$ python3 -q
>>> import numpy as np
>>> np.set_printoptions(suppress=True, linewidth=100)
>>> arr = np.array([[-0.18, 0.12, -0.12, 0.15],
...     [-1.1, -0.57, -0.28, -0.33],
...     [0.72, 1.59, -0.24, 1.38],
...     [-0.48, 1.47, -0.72, 1.5]])
>>> arr
array([[-0.18,  0.12, -0.12,  0.15],
       [-1.1 , -0.57, -0.28, -0.33],
       [ 0.72,  1.59, -0.24,  1.38],
       [-0.48,  1.47, -0.72,  1.5 ]])
>>> np.unique(arr.round(6), axis=0).shape
(4, 4)
>>> [round(float(x), 2) for x in np.linalg.svd(arr, compute_uv=False)[:3]]
[3.13, 1.47, 0.0]
>>> np.round(np.linalg.norm(arr, 2) / np.linalg.norm(arr), 2)
np.float64(0.9)
>>> Uu, sv, Vh = np.linalg.svd(arr)
>>> np.argmax(sv[:-1] / (sv[1:] + 1e-6)) + 1
np.int64(2)
>>> out = Uu[:, :2] @ np.diag(sv[:2]) @ Vh[:2]
>>> out.round(2)
array([[-0.18,  0.12, -0.12,  0.15],
       [-1.1 , -0.57, -0.28, -0.33],
       [ 0.72,  1.59, -0.24,  1.38],
       [-0.48,  1.47, -0.72,  1.5 ]])
>>> round(np.linalg.norm(arr - out) / np.linalg.norm(arr), 2)
np.float64(0.0)
>>> mat = np.array([[3, 5, 3, 1], [0, 2, 4, 2], [2, 0, 3, 3], [2, 4, 1, 0], [0, 0, 4, 0]])
>>> mat[:, 2] = -2 * mat[:, 1]
>>> mat
array([[  3,   5, -10,   1],
       [  0,   2,  -4,   2],
       [  2,   0,   0,   3],
       [  2,   4,  -8,   0],
       [  0,   0,   0,   0]])
>>> Uu, sv, Vh = np.linalg.svd(mat)
>>> sv.round(2) + 0
array([15.46,  3.72,  1.74,  0.  ])
>>> out = Uu[:, :3] @ np.diag(sv[:3]) @ Vh[:3]
>>> round(float(np.linalg.norm(mat - out) / np.linalg.norm(mat)), 2)
0.0
